% ipython --no-banner

In [1]: import numpy as np

In [2]: from numpy import linalg as LA

In [3]: np.set_printoptions(suppress=True, linewidth=160)

In [4]: feats = np.loadtxt("block8.csv", delimiter=",")

In [5]: feats
Out[5]: 
array([[  3.53,  13.39,  -3.53,  -8.69],
       [ -7.63,  10.07,  -7.34,  -8.45],
       [-11.42,   9.28,  -6.88,  -2.51],
       [ 11.99,  12.69,   1.79,  -3.56],
       [  6.64,  16.27,  -2.19,  -7.43],
       [-12.53,  12.5 ,  -8.69,  -4.82],
       [  2.03,   6.79,  -2.82,  -8.44],
       [  6.64,   7.95,  -1.22,  -8.64],
       [  2.14,  15.76,  -3.43,  -5.14],
       [ 16.9 ,   7.76,   3.77,  -6.02],
       [ -2.11,  13.41,  -5.44,  -7.93],
       [ -3.19,  10.24,  -3.85,  -2.41],
       [  2.22,  13.43,  -1.69,  -2.04],
       [ -8.51,   9.03,  -6.17,  -4.15],
       [  8.44,   7.04,   0.58,  -5.93],
       [ -0.15,  17.68,  -4.54,  -5.26],
       [ -2.5 ,   7.22,  -2.8 ,  -1.94]])

In [6]: M2 = np.c_[feats[:, :3] @ np.array([[0, -2, 0], [-1, 2, -3], [0, -2, -1]]), np.array([-7, 6, -3, -2, 4, -9, -3, -3, -9, 8, -3, 4, 6, -1, -6, 4, -4])]

In [7]: M2.round(2)
Out[7]: 
array([[-13.39,  26.78, -36.64,  -7.  ],
       [-10.07,  50.08, -22.87,   6.  ],
       [ -9.28,  55.16, -20.96,  -3.  ],
       [-12.69,  -2.18, -39.86,  -2.  ],
       [-16.27,  23.64, -46.62,   4.  ],
       [-12.5 ,  67.44, -28.81,  -9.  ],
       [ -6.79,  15.16, -17.55,  -3.  ],
       [ -7.95,   5.06, -22.63,  -3.  ],
       [-15.76,  34.1 , -43.85,  -9.  ],
       [ -7.76, -25.82, -27.05,   8.  ],
       [-13.41,  41.92, -34.79,  -3.  ],
       [-10.24,  34.56, -26.87,   4.  ],
       [-13.43,  25.8 , -38.6 ,   6.  ],
       [ -9.03,  47.42, -20.92,  -1.  ],
       [ -7.04,  -3.96, -21.7 ,  -6.  ],
       [-17.68,  44.74, -48.5 ,   4.  ],
       [ -7.22,  25.04, -18.86,  -4.  ]])

In [8]: LA.matrix_rank(M2)
Out[8]: np.int64(4)

In [9]: np.round(LA.norm(LA.qr(feats)[0].T @ M2, axis=0) ** 2 / ((M2 ** 2).sum(axis=0) + 1e-12), 2)
Out[9]: array([1.  , 1.  , 1.  , 0.18])

In [10]: np.round(LA.lstsq(feats, M2[:, 0])[0], 2) + 0
Out[10]: array([ 0., -1.,  0.,  0.])
